In [1]: import numpy as np

In [2]: from numpy import linalg as LA

In [3]: np.set_printoptions(precision=1, suppress=True, linewidth=200, floatmode="fixed")

In [4]: def rd(a):
   ...:     return np.round(a, 1) + 0
   ...: 

In [5]: feats = np.loadtxt("run18.csv", delimiter=",")

In [6]: feats
Out[6]: 
array([[-1.9, -3.0,  3.0,  0.0],
       [ 2.0, -1.9, -3.0, -2.0],
       [-1.0, -1.0, -1.9,  2.0],
       [-2.0, -3.0,  3.0,  0.1]])

In [7]: vec = np.array([2, 1, 3, -3])

In [8]: y = feats @ vec

In [9]: c, lr = np.zeros(4), 1 / LA.norm(feats, 2) ** 2

In [10]: for i in range(8):
    ...:     c -= lr * feats.T @ (feats @ c - y)
    ...:     if i % 2 == 0: print(i, round(LA.norm(feats @ c - y), 1))
    ...: 
0 11.7
2 7.5
4 4.8
6 3.1

In [11]: rd(LA.cond(feats))
Out[11]: np.float64(442.0)

In [12]: rng = np.random.default_rng(976807)

In [13]: M2 = feats + rng.integers(-2, 3, (4, 3)) @ rng.integers(-2, 3, (3, 4))

In [14]: rd(M2)
Out[14]: 
array([[-1.9, -5.0,  3.0,  2.0],
       [-2.0, -4.9,  1.0, -1.0],
       [-6.0,  0.0,  0.1,  0.0],
       [-6.0, -3.0,  7.0, -1.9]])

In [15]: np.abs(M2 - feats).sum(axis=1)
Out[15]: array([ 4.0, 12.0, 10.0, 10.0])

In [16]: M2 = feats / LA.norm(feats, axis=1, keepdims=True)

In [17]: cov = M2 @ M2.T

In [18]: rd(cov[2])
Out[18]: array([-0.1,  0.1,  1.0,  0.0])

In [19]: rd(LA.norm(M2, axis=1))
Out[19]: array([1.0, 1.0, 1.0, 1.0])

In [20]: np.allclose(feats @ feats.T, feats.T @ feats)
Out[20]: False

In [21]: (feats + feats.T) / 2
Out[21]: 
array([[-1.9, -0.5,  1.0, -1.0],
       [-0.5, -1.9, -2.0, -2.5],
       [ 1.0, -2.0, -1.9,  2.5],
       [-1.0, -2.5,  2.5,  0.1]])

In [22]: J = np.load("block1.npy")

In [23]: J
Out[23]: 
array([[ 5, -5],
       [ 0,  3]])

In [24]: w, evecs = LA.eig(J)

In [25]: np.prod(w)
Out[25]: np.float64(15.0)

In [26]: J @ evecs[:, 0] - w[0] * evecs[:, 0]
Out[26]: array([0.0, 0.0])

In [27]: f = np.array([-3, -1, 0])

In [28]: E = np.outer(rng.normal(size=20), f) + 0.1 * rng.normal(size=(20, 3))

In [29]: rd(E)
Out[29]: 
array([[-4.7, -1.5, -0.1],
       [-0.5, -0.3,  0.0],
       [ 2.3,  0.8,  0.0],
       [ 0.8,  0.1,  0.0],
       [-2.5, -0.7,  0.0],
       [ 0.4,  0.3, -0.1],
       [-1.5, -0.7,  0.1],
       [ 2.8,  0.8,  0.2],
       [ 2.6,  0.9, -0.1],
       [ 1.6,  0.5,  0.2],
       [-1.1, -0.4,  0.1],
       [-2.2, -0.8, -0.1],
       [ 0.2,  0.2,  0.0],
       [-1.5, -0.3,  0.0],
       [-2.5, -0.8,  0.0],
       [-1.0, -0.6,  0.2],
       [-2.0, -0.7,  0.0],
       [-3.3, -1.2,  0.0],
       [-1.4, -0.7,  0.0],
       [-4.4, -1.4, -0.1]])

In [30]: f = np.array([0, 1])

In [31]: rd(np.correlate(E[0], E[7], "full"))
Out[31]: array([ -0.7,  -4.1, -14.3,  -4.2,  -0.2])

In [32]: rd(np.array([np.convolve(row, f, "same") for row in E]))
Out[32]: 
array([[ 0.0, -4.7, -1.5],
       [ 0.0, -0.5, -0.3],
       [ 0.0,  2.3,  0.8],
       [ 0.0,  0.8,  0.1],
       [ 0.0, -2.5, -0.7],
       [ 0.0,  0.4,  0.3],
       [ 0.0, -1.5, -0.7],
       [ 0.0,  2.8,  0.8],
       [ 0.0,  2.6,  0.9],
       [ 0.0,  1.6,  0.5],
       [ 0.0, -1.1, -0.4],
       [ 0.0, -2.2, -0.8],
       [ 0.0,  0.2,  0.2],
       [ 0.0, -1.5, -0.3],
       [ 0.0, -2.5, -0.8],
       [ 0.0, -1.0, -0.6],
       [ 0.0, -2.0, -0.7],
       [ 0.0, -3.3, -1.2],
       [ 0.0, -1.4, -0.7],
       [ 0.0, -4.4, -1.4]])

In [33]: U, sig, Vh = LA.svd(E)

In [34]: np.argmax(sig[:-1] / (sig[1:] + 1e-6)) + 1
Out[34]: np.int64(1)

In [35]: M2 = U[:, :1] @ np.diag(sig[:1]) @ Vh[:1]

In [36]: LA.matrix_rank(E, rtol=0.05)
Out[36]: np.int64(2)

In [37]: np.argsort(-LA.norm(E, axis=0).round(6), kind="stable")[:3]
Out[37]: array([0, 1, 2])

In [38]: round(np.log10(LA.cond(E)))
Out[38]: 2

In [39]: [round(float(x), 1) for x in LA.svd(E, compute_uv=False)[:3]]
Out[39]: [10.9, 0.6, 0.3]

In [40]: LA.cond(E) > 100
Out[40]: np.False_

In [41]: W2 = E[[11, 6]].astype(float)

In [42]: for _ in range(3):
    ...:     labels = LA.norm(E[:, None] - W2, axis=-1).argmin(axis=1)
    ...:     W2 = np.array([E[labels == j].mean(axis=0) for j in range(2)])
    ...: 

In [43]: labels
Out[43]: array([0, 1, 1, 1, 0, 1, 0, 1, 1, 1, 0, 0, 1, 0, 0, 0, 0, 0, 0, 0])

In [44]: rd(W2)
Out[44]: 
array([[-2.3, -0.8,  0.0],
       [ 1.3,  0.4,  0.0]])

In [45]: np.abs(W2[1] - W2[0]).argmax()
Out[45]: np.int64(0)

In [46]: Ac = E - E.mean(axis=0)

In [47]: evecs = LA.svd(Ac)[2][:1]

In [48]: M2 = Ac - Ac @ evecs.T @ evecs

In [49]: rd((Ac @ evecs.T).std(axis=0))
Out[49]: array([2.2])

In [50]: LA.norm(M2, axis=1).round(6).argmax()
Out[50]: np.int64(5)

In [51]: arr = np.loadtxt("x.csv", delimiter=",")

In [52]: arr
Out[52]: 
array([[2.0, 6.0, 0.0],
       [3.0, 9.0, 0.0],
       [1.0, 3.0, 0.0],
       [1.0, 3.0, 0.0]])

In [53]: U, sig, Vh = LA.svd(arr)

In [54]: evecs = Vh[:(sig > 1e-8).sum()]

In [55]: vec = arr[3] + 4 * arr[1] + rng.integers(2) * np.eye(3)[0]

In [56]: vec
Out[56]: array([13.0, 39.0,  0.0])

In [57]: LA.matrix_rank(np.vstack([arr, vec]))
Out[57]: np.int64(1)

In [58]: rd(evecs.T @ evecs)
Out[58]: 
array([[0.1, 0.3, 0.0],
       [0.3, 0.9, 0.0],
       [0.0, 0.0, 0.0]])

In [59]: rd(LA.norm(vec - evecs.T @ evecs @ vec))
Out[59]: np.float64(0.0)

In [60]: X = np.load("w.npy")

In [61]: X
Out[61]: 
array([[  1.7,  -1.2, -13.9],
       [ -1.0,  10.4,  -0.9],
       [ 18.0,   7.8,   0.5]])

In [62]: np.allclose(X, X.T)
Out[62]: False

In [63]: np.trace(X)
Out[63]: np.float64(12.6)

In [64]: rd((X - X.T) / 2)
Out[64]: 
array([[  0.0,  -0.1, -16.0],
       [  0.1,   0.0,  -4.4],
       [ 16.0,   4.4,   0.0]])

In [65]: rd(np.sort(np.abs(LA.eigvals(X))))
Out[65]: array([10.6, 16.1, 16.1])

In [66]: np.count_nonzero(X)
Out[66]: np.int64(9)

In [67]: rd(np.diff(X, axis=0))
Out[67]: 
array([[-2.7, 11.6, 13.0],
       [19.0, -2.6,  1.4]])

In [68]: X[:, 3]
Traceback (most recent call last):
  Cell In[68], line 1
    X[:, 3]
IndexError: index 3 is out of bounds for axis 1 with size 3


In [69]: np.unravel_index(np.abs(X).argmax(), X.shape)
Out[69]: (np.int64(2), np.int64(0))

In [70]: X.sum(axis=1)
Out[70]: array([-13.4,   8.5,  26.3])

In [71]: X - X[0]
Out[71]: 
array([[ 0.0,  0.0,  0.0],
       [-2.7, 11.6, 13.0],
       [16.3,  9.0, 14.4]])

In [72]: f = np.array([0, 0, -3])

In [73]: M2 = X + np.outer(f, np.eye(3)[0])

In [74]: M2
Out[74]: 
array([[  1.7,  -1.2, -13.9],
       [ -1.0,  10.4,  -0.9],
       [ 15.0,   7.8,   0.5]])

In [75]: data = np.load("arr.npy")

In [76]: data
Out[76]: 
array([[3, 0, 0, 0, 0, 0],
       [5, 1, 0, 0, 0, 0],
       [2, 0, 0, 0, 0, 0],
       [0, 0, 3, 0, 0, 0],
       [0, 0, 5, 1, 0, 0],
       [0, 0, 2, 0, 0, 0],
       [0, 0, 0, 0, 3, 0],
       [0, 0, 0, 0, 5, 1],
       [0, 0, 0, 0, 2, 0]])

In [77]: proj = np.triu(np.array([[2, -2, -1, -2], [-3, 3, -3, -1], [1, -3, -3, 3], [3, 2, 3, 0]]), 1) + np.eye(4)

In [78]: M2 = proj @ feats @ LA.inv(proj)

In [79]: rd(np.trace(M2)), np.trace(feats)
Out[79]: (np.float64(-5.6), np.float64(-5.6))

In [80]: rd(M2)
Out[80]: 
array([[  -0.9,    6.0,   22.0,  -60.0],
       [   7.0,   18.1,   61.0, -159.0],
       [  -7.0,  -24.0,  -71.9,  180.0],
       [  -2.0,   -7.0,  -20.0,   49.1]])

In [81]: M2 = np.c_[data[:, :1] @ np.array([[2]]), np.array([3, -3, 1, 0, 2, -3, 2, 2, 0])]

In [82]: M2
Out[82]: 
array([[ 6,  3],
       [10, -3],
       [ 4,  1],
       [ 0,  0],
       [ 0,  2],
       [ 0, -3],
       [ 0,  2],
       [ 0,  2],
       [ 0,  0]])

In [83]: LA.matrix_rank(np.c_[data, M2])
Out[83]: np.int64(7)

In [84]: proj = data @ LA.solve(data.T @ data, data.T)

In [85]: rd(LA.eigvalsh(proj))
Out[85]: array([0.0, 0.0, 0.0, 1.0, 1.0, 1.0, 1.0, 1.0, 1.0])

In [86]: rd(np.diag(proj))
Out[86]: array([0.7, 1.0, 0.3, 0.7, 1.0, 0.3, 0.7, 1.0, 0.3])

In [87]: np.allclose(proj @ proj, proj)
Out[87]: True

In [88]: m1 = np.load("data.npy")

In [89]: m1
Out[89]: 
array([[0, 1, 1],
       [1, 0, 1],
       [1, 1, 0]])

In [90]: w, evecs = LA.eigh(m1)

In [91]: rd(LA.eigvalsh(m1 @ m1))
Out[91]: array([1.0, 1.0, 4.0])

In [92]: rd(evecs.T @ m1 @ evecs)
Out[92]: 
array([[-1.0,  0.0,  0.0],
       [ 0.0, -1.0,  0.0],
       [ 0.0,  0.0,  2.0]])

In [93]: rd(evecs @ np.diag(w) @ evecs.T)
Out[93]: 
array([[0.0, 1.0, 1.0],
       [1.0, 0.0, 1.0],
       [1.0, 1.0, 0.0]])

In [94]: vec = np.array([0, 1, 2])

In [95]: y = m1 @ vec

In [96]: y
Out[96]: array([3, 2, 1])

In [97]: rd(LA.solve(m1, 3 * y))
Out[97]: array([0.0, 3.0, 6.0])

In [98]: rd(LA.solve(m1.T, m1[1]))
Out[98]: array([0.0, 1.0, 0.0])

In [99]: rd(LA.solve(m1, m1[:, 2]))
Out[99]: array([0.0, 0.0, 1.0])

In [100]: def softmax(z):
     ...:     e = np.exp(z - z.max(axis=-1, keepdims=True))
     ...:     return e / e.sum(axis=-1, keepdims=True)
     ...: 

In [101]: rd(softmax(10 * m1[0]))
Out[101]: array([0.0, 0.5, 0.5])

In [102]: rd(softmax(m1[0]))
Out[102]: array([0.2, 0.4, 0.4])

In [103]: rd(softmax(m1[0] + 4))
Out[103]: array([0.2, 0.4, 0.4])

In [104]: scores = m1 @ m1.T / np.sqrt(3)

In [105]: softmax(scores).round(6).argmax(axis=1)
Out[105]: array([0, 1, 2])

In [106]: rd(softmax(scores)[0] @ m1)
Out[106]: array([0.5, 0.7, 0.7])

In [107]: vec = np.array([1, 1, 2])

In [108]: y = m1 @ vec

In [109]: c, lr = np.zeros(3), 1 / LA.norm(m1, 2) ** 2

In [110]: for i in range(200):
     ...:     c -= lr * m1.T @ (m1 @ c - y)
     ...:     if i % 50 == 0: print(i, round(LA.norm(m1 @ c - y), 1))
     ...: 
0 0.6
50 0.0
100 0.0
150 0.0

In [111]: rd(c)
Out[111]: array([1.0, 1.0, 2.0])

In [112]: M2 = np.array([[1, 0], [2, 0]])

In [113]: K = np.tril(M2)

In [114]: K
Out[114]: 
array([[1, 0],
       [2, 0]])

In [115]: np.abs(np.diag(LA.qr(K)[1])) > 1e-9
Out[115]: array([ True, False])

In [116]: cov = K.T @ K

In [117]: rd(LA.svd(K, compute_uv=False) ** 2)
Out[117]: array([5.0, 0.0])

In [118]: cov
Out[118]: 
array([[5, 0],
       [0, 0]])

In [119]: np.trace(cov), (K ** 2).sum()
Out[119]: (np.int64(5), np.int64(5))

In [120]: rd(LA.eigvalsh(cov)[::-1])
Out[120]: array([5.0, 0.0])

In [121]: M2 = K[0, 0] * K[1:] - np.outer(K[1:, 0], K[0])

In [122]: M2
Out[122]: array([[0, 0]])

In [123]: np.flatnonzero(~M2.round(6).any(axis=1))
Out[123]: array([0])

In [124]: K[:, 0] / K[0, 0]
Out[124]: array([1.0, 2.0])
